$ python -q
>>> import numpy as np
>>> import numpy.linalg as la
>>> np.set_printoptions(precision=1, suppress=True, linewidth=160, sign=" ")
>>> rnd = lambda a: np.round(a, 1) + 0
>>> W0 = np.load("test9.npy")
>>> print(W0)
[[-5 -3 -4 -6 -4 -3  9  4  8  1]
 [-5  7 -1  3 -8 -2 -9  8 -3 -3]
 [ 0 -2 -9 -2 -5 -3  7  9  2 -5]
 [ 9  4 -8  9 -4  9  3 -1  3  0]
 [ 5 -6 -9 -5 -6 -8 -9  1  5 -5]
 [ 6  7  2 -9 -1 -3  1  0  9  1]
 [-3  0 -1  5 -4 -9 -3 -7  0  3]
 [-3  5 -8 -9 -5 -9  1  5 -1 -1]
 [ 5  7 -2  4 -9 -7  0  5  7  0]
 [ 5  5  6  1  1 -7  0 -7  8  1]
 [-9 -4 -8 -2 -2 -7  5  5 -1 -7]
 [ 5 -6 -9 -5 -6 -8 -9  1  5 -5]
 [ 1 -2 -8 -9 -2 -8 -7 -7  7  6]
 [-9  2 -7  9 -9 -6  8 -9  1 -8]]
>>> print(rnd(la.norm(W0, 1)), rnd(la.norm(W0, np.inf)))
89.0 68.0
>>> print(rnd(la.norm(W0, axis=0)))
[ 21.2  17.9  24.7  23.5  20.1  25.5  23.   21.6  19.5  15.7]
>>> print(rnd(la.norm(W0, 2)))
38.9
>>> x = np.array([-2, 3, -3, 2, 2, 2, -4, -2, 1, 4])
>>> rhs = W0 @ x
>>> print(rhs)
[-45  25 -63  39 -20 -14  31 -20 -10   3 -51 -20  51 -12]
>>> print(rnd(la.lstsq(W0, rhs)[0]))
[-2.  3. -3.  2.  2.  2. -4. -2.  1.  4.]
>>> print(rnd(la.solve(W0.T @ W0, W0.T @ rhs)))
[-2.  3. -3.  2.  2.  2. -4. -2.  1.  4.]
>>> print(rnd(la.pinv(W0) @ W0))
[[ 1.  0.  0.  0.  0.  0.  0.  0.  0.  0.]
 [ 0.  1.  0.  0.  0.  0.  0.  0.  0.  0.]
 [ 0.  0.  1.  0.  0.  0.  0.  0.  0.  0.]
 [ 0.  0.  0.  1.  0.  0.  0.  0.  0.  0.]
 [ 0.  0.  0.  0.  1.  0.  0.  0.  0.  0.]
 [ 0.  0.  0.  0.  0.  1.  0.  0.  0.  0.]
 [ 0.  0.  0.  0.  0.  0.  1.  0.  0.  0.]
 [ 0.  0.  0.  0.  0.  0.  0.  1.  0.  0.]
 [ 0.  0.  0.  0.  0.  0.  0.  0.  1.  0.]
 [ 0.  0.  0.  0.  0.  0.  0.  0.  0.  1.]]
>>> rng = np.random.default_rng(83662)
>>> rhs = rhs + 0.1 * rng.normal(size=14)
>>> print(rnd(rhs))
[-45.1  25.  -63.   38.7 -19.9 -14.   31.  -20.  -10.    3.2 -51.  -20.1  51.1 -11.9]
>>> coef, *_ = la.lstsq(W0, rhs)
>>> print(rnd(W0.T @ (rhs - W0 @ coef)))
[ 0.  0.  0.  0.  0.  0.  0.  0.  0.  0.]
>>> print(rnd(la.norm(rhs - W0 @ coef)))
0.2
>>> out = np.c_[W0[:, :9] @ np.array([[-1, -5, 3, 4, 3, -2, 1, -3, -2],
...     [-3, -5, -2, 4, 4, -5, -1, 2, -5],
...     [5, 5, -2, -4, 3, 4, 1, 0, -2],
...     [2, 4, 3, 3, -3, 4, -5, 3, -3],
...     [-1, -3, 5, 3, -2, 5, -3, -3, -5],
...     [4, -1, 5, 3, 4, 4, -3, -2, 0],
...     [-5, 0, -4, 3, 0, -4, 3, 4, 1],
...     [1, -5, 1, 0, 2, 1, 5, -3, -4],
...     [4, 3, 5, -1, 1, 3, -3, -4, 5]]), np.array([3, -2, 1, -3, 1, -1, 2, 3, -3, 3, 3, 3, 3, -2])]
>>> print(out)
[[ -35   15  -46  -36   -9  -55   68    1  104    3]
 [  26  -26  -39  -33   22  -30   24   18  -48   -2]
 [ -68  -64  -33   17  -11  -84   87    4   40    1]
 [  -7  -52   89  132   37  -22  -68    5   -7   -3]
 [  -2  -24   22  -57  -34  -46   32  -67   95    1]
 [ -15  -58   -6   -1   78  -69   34  -54   27   -1]
 [ -16   86  -52  -41  -69  -29  -34   63   38    2]
 [-105  -90 -104  -25   -3 -150  102   18   25    3]
 [ -14  -24  -23   13   32  -84   28    9    7   -3]
 [   8   47   -1   -7   14  -13  -40   -2   13    3]
 [ -73    2  -74  -37  -76  -58   67   42   50    3]
 [  -2  -24   22  -57  -34  -46   32  -67   95    3]
 [ -27   -1    2  -57  -37  -60   -7  -47  117    3]
 [ -74  117 -101    5  -90  -91  -42  152   89   -2]]
>>> print(rnd(la.norm(out - W0 @ la.lstsq(W0, out)[0], axis=0)))
[ 0.   0.   0.   0.   0.   0.   0.   0.   0.   3.9]
>>> print(rnd(la.norm(la.qr(W0)[0].T @ out, axis=0) ** 2 / ((out ** 2).sum(axis=0) + 1e-12)))
[ 1.   1.   1.   1.   1.   1.   1.   1.   1.   0.8]
>>> print(la.matrix_rank(out))
10
>>> out = W0[0, 0] * W0[1:] - np.outer(W0[1:, 0], W0[0])
>>> print(out)
[[  0 -50 -15 -45  20  -5  90 -20  55  20]
 [  0  10  45  10  25  15 -35 -45 -10  25]
 [  0   7  76   9  56 -18 -96 -31 -87  -9]
 [  0  45  65  55  50  55   0 -25 -65  20]
 [  0 -17  14  81  29  33 -59 -24 -93 -11]
 [  0  -9  -7 -43   8  36  42  47  24 -12]
 [  0 -34  28  27  13  36  22 -13  29   8]
 [  0 -20  30  10  65  50 -45 -45 -75  -5]
 [  0 -10 -10  25  15  50 -45  15 -80 -10]
 [  0  -7   4 -44 -26   8  56  11  77  44]
 [  0  45  65  55  50  55   0 -25 -65  20]
 [  0  13  44  51  14  43  26  31 -43 -31]
 [  0 -37  -1 -99   9   3  41  81  67  49]]
>>> print(W0[:, 0] / W0[0, 0])
[ 1.   1.  -0.  -1.8 -1.  -1.2  0.6  0.6 -1.  -1.   1.8 -1.  -0.2  1.8]
>>> print(np.flatnonzero(~out.round(6).any(axis=1)))
[]
>>> rk = la.matrix_rank(out)
>>> print(rk)
9
>>> null = la.svd(out)[2][rk:].T
>>> print(null @ null.T)
[[ 1.  0.  0.  0.  0.  0.  0.  0.  0.  0.]
 [ 0.  0.  0.  0.  0.  0.  0.  0.  0.  0.]
 [ 0.  0.  0.  0.  0.  0.  0.  0.  0.  0.]
 [ 0.  0.  0.  0.  0.  0.  0.  0.  0.  0.]
 [ 0.  0.  0.  0.  0.  0.  0.  0.  0.  0.]
 [ 0.  0.  0.  0.  0.  0.  0.  0.  0.  0.]
 [ 0.  0.  0.  0.  0.  0.  0.  0.  0.  0.]
 [ 0.  0.  0.  0.  0.  0.  0.  0.  0.  0.]
 [ 0.  0.  0.  0.  0.  0.  0.  0.  0.  0.]
 [ 0.  0.  0.  0.  0.  0.  0.  0.  0.  0.]]
>>> print(la.matrix_rank(out.T @ out), la.matrix_rank(out @ out.T))
9 9
>>> print([int(la.matrix_rank(out[:i])) for i in range(1, len(out) + 1)])
[1, 2, 3, 4, 5, 6, 7, 8, 9, 9, 9, 9, 9]
>>> print(np.allclose(out @ null, 0))
True
>>> print(null[:, 0] / null[np.abs(null[:, 0]).round(6).argmax(), 0])
[ 1.  0.  0.  0.  0.  0.  0.  0.  0.  0.]
>>> K = np.loadtxt("block19.csv", delimiter=",")
>>> print(K)
[[ 0.6  1.5  0.6 -0.9  0.6 -0.7 -0.2 -0.5 -0.6 -0.4 -0.4 -1.9]
 [-1.3  0.4  0.   1.1 -0.6 -1.5 -0.2  0.9  0.  -1.3 -0.5 -0.8]
 [-0.7  0.8  1.2 -0.3  0.9 -0.7  1.4 -0.5 -1.5 -0.7 -0.5  0. ]
 [-0.4  1.5  0.9  1.5 -1.   0.4 -0.4 -0.6  0.8  0.6  0.2  0.9]
 [-0.2  0.   0.7  1.   0.2  0.4  0.3  0.1 -1.7 -2.  -0.3 -0.3]
 [-0.4  0.  -1.9  0.6  0.2  1.4 -0.2 -0.5  0.3 -0.7  1.5 -0.1]
 [-0.2  1.   0.5 -1.8 -0.7 -0.6 -1.4  0.8 -0.8  0.2  0.  -0.6]
 [ 0.2  2.   0.8 -1.4 -0.3  0.6  0.7  0.5 -0.3  0.3  0.9  0.6]
 [ 0.4  1.2  0.2  0.7  0.5  0.1  2.1 -1.1 -0.7  0.8  0.2  0. ]
 [ 1.9  1.   0.4 -1.4 -0.4  0.5 -0.2  0.8 -0.7  0.   0.2 -0.7]
 [-1.2  0.3 -1.  -0.5  1.3 -1.  -0.4  0.1 -0.4  0.3 -1.2  1.3]
 [-0.4 -0.3 -0.5 -0.1  1.6  0.1 -1.1 -1.3 -0.8  1.1  1.   0.4]
 [-0.6  0.1 -0.2  1.4  0.7  1.5  0.   0.8  0.8 -1.  -0.3 -1.1]
 [ 0.   0.8 -0.6  0.4 -1.7 -1.4  0.5 -0.1  1.2  0.6  0.2 -1. ]
 [-0.5  1.2  1.5 -0.5 -0.3  1.3 -1.7 -0.1  0.4  0.   0.2 -0.1]
 [ 1.  -0.6 -0.8  0.4 -0.3 -0.7 -0.5  0.4 -0.1 -1.1 -1.7  1.2]
 [ 0.8  1.1 -1.2  0.6  0.6 -0.8  0.4  0.   1.4 -1.2 -0.8  0.6]
 [ 1.3 -1.  -0.5 -0.3 -2.   0.   0.2  1.3  0.3 -0.1 -0.2 -0.3]
 [ 0.2 -0.4 -0.8 -0.4  0.2  2.  -0.2 -0.2  0.5  1.6 -0.9 -0.3]
 [ 0.9 -0.2 -1.1 -0.4 -0.8 -1.5 -0.2  0.  -0.3  0.  -1.2  1.6]
 [-0.9  1.1  1.5  0.3 -0.5 -0.9  0.3  0.1  0.7 -1.5 -0.5  0.5]
 [-0.4 -0.5 -0.2 -1.8 -0.4 -0.9  1.   0.7  1.3  0.5  0.8  0.7]
 [ 1.   0.9 -1.   0.8 -0.5 -1.  -1.3  0.7  0.2  0.9 -1.  -0.7]
 [-0.2  0.2 -1.2 -0.1  1.6 -0.6  0.9 -0.3 -1.3  0.4 -1.3 -0.1]
 [ 0.5 -0.4 -0.4 -1.4  1.3 -0.5 -0.9 -0.4 -1.   0.8  0.8 -1.2]
 [ 1.7  0.8  0.2 -1.   1.2  0.1  0.5 -0.7 -0.6 -0.1  1.4 -0.4]
 [ 0.   0.8  1.9  1.   0.7 -0.3  0.8 -0.5 -0.8 -0.1  0.1  1.2]
 [ 0.1 -2.5 -0.1 -0.1 -0.1 -0.1  0.5 -0.1  0.4 -0.6 -0.9 -1.1]
 [-1.2 -0.4  1.2 -0.1 -0.7 -1.2  0.2  0.7 -0.9 -1.   1.1  0.5]
 [-0.1 -0.4  0.3 -1.  -0.1  1.  -0.3  1.2 -1.5 -0.1  1.6 -0.5]
 [-1.2  0.5  0.4  0.   0.1  0.5  1.2 -1.3 -1.2 -0.8 -0.6 -1.1]
 [ 0.   0.1  0.3  1.1  1.1  0.6 -0.8 -0.4  1.1 -1.7  0.8 -0.5]
 [ 0.4  1.2  0.4 -0.4 -1.   1.1 -0.3 -0.1  1.  -1.4  0.7  1.2]
 [ 0.4 -0.1 -0.5 -1.  -1.2 -0.2 -1.1 -0.8 -1.3  1.4 -0.8 -0.1]
 [-0.2 -0.5 -1.1  0.7 -1.1 -1.6  1.5  0.   0.3  0.4  1.   0. ]
 [ 1.3  1.2 -2.   0.2 -0.4  0.1  0.2 -0.1 -0.1 -0.5  1.  -0.3]
 [-0.1 -0.8  0.2 -1.1  1.5  0.1 -1.  -0.1 -1.8  0.2  0.5  0.5]
 [ 0.9  0.3  1.   1.9 -0.2  0.5 -0.4  0.2 -0.2 -0.6  1.6 -0.3]
 [-1.3  0.4 -1.4 -1.  -0.3  1.1  0.3 -0.1 -0.5  0.5  1.2  0.9]
 [-0.1  1.4 -0.3  0.9 -1.2 -0.4 -1.   0.2  1.4 -0.6 -0.5  0.9]
 [ 0.9  1.  -0.3  0.9 -0.4  0.9  0.4  0.4  1.6  0.7  0.3  1.4]
 [ 0.1 -0.5  1.3 -0.3  1.   0.  -0.8  0.7  1.   0.3  1.7  0.9]
 [-0.2 -1.6  1.   0.  -0.5  1.2 -0.3 -0.4 -0.1  0.7  1.3 -1.2]
 [-1.  -0.4 -1.2 -0.3  0.2 -1.2  1.1  1.4  0.8 -0.5 -0.9 -0.2]
 [ 1.1  0.2 -0.1  0.5 -1.1  0.8 -0.7 -0.9  1.4  0.8  0.3 -1.3]
 [ 0.   1.8 -0.1 -0.1 -1.6 -0.6 -0.2 -1.3 -0.6 -0.4 -0.6 -0.7]]
>>> r0, r1 = K[22], K[33]
>>> print(rnd(r0 @ r1))
3.6
>>> print(rnd(r0 @ r0))
9.2
>>> p = (r0 @ r1) / (r0 @ r0) * r0
>>> print(rnd(r1 - p))
[ 0.  -0.4 -0.1 -1.3 -1.   0.2 -0.6 -1.1 -1.4  1.1 -0.4  0.2]
>>> print(la.matrix_rank(np.outer(r0, r1)))
1
>>> print(rnd((r1 - p) @ r0))
0.0
>>> print(rnd(np.outer(r0, r1)))
[[ 0.4 -0.1 -0.5 -1.  -1.2 -0.2 -1.1 -0.8 -1.3  1.4 -0.8 -0.1]
 [ 0.4 -0.1 -0.4 -0.9 -1.1 -0.2 -1.  -0.7 -1.2  1.3 -0.7 -0.1]
 [-0.4  0.1  0.5  1.   1.2  0.2  1.1  0.8  1.3 -1.4  0.8  0.1]
 [ 0.3 -0.1 -0.4 -0.8 -1.  -0.2 -0.9 -0.6 -1.   1.1 -0.6 -0.1]
 [-0.2  0.   0.2  0.5  0.6  0.1  0.6  0.4  0.6 -0.7  0.4  0. ]
 [-0.4  0.1  0.5  1.   1.2  0.2  1.1  0.8  1.3 -1.4  0.8  0.1]
 [-0.5  0.1  0.6  1.3  1.6  0.3  1.4  1.   1.7 -1.8  1.   0.1]
 [ 0.3 -0.1 -0.4 -0.7 -0.8 -0.1 -0.8 -0.6 -0.9  1.  -0.6 -0.1]
 [ 0.1  0.  -0.1 -0.2 -0.2  0.  -0.2 -0.2 -0.3  0.3 -0.2  0. ]
 [ 0.4 -0.1 -0.4 -0.9 -1.1 -0.2 -1.  -0.7 -1.2  1.3 -0.7 -0.1]
 [-0.4  0.1  0.5  1.   1.2  0.2  1.1  0.8  1.3 -1.4  0.8  0.1]
 [-0.3  0.1  0.4  0.7  0.8  0.1  0.8  0.6  0.9 -1.   0.6  0.1]]
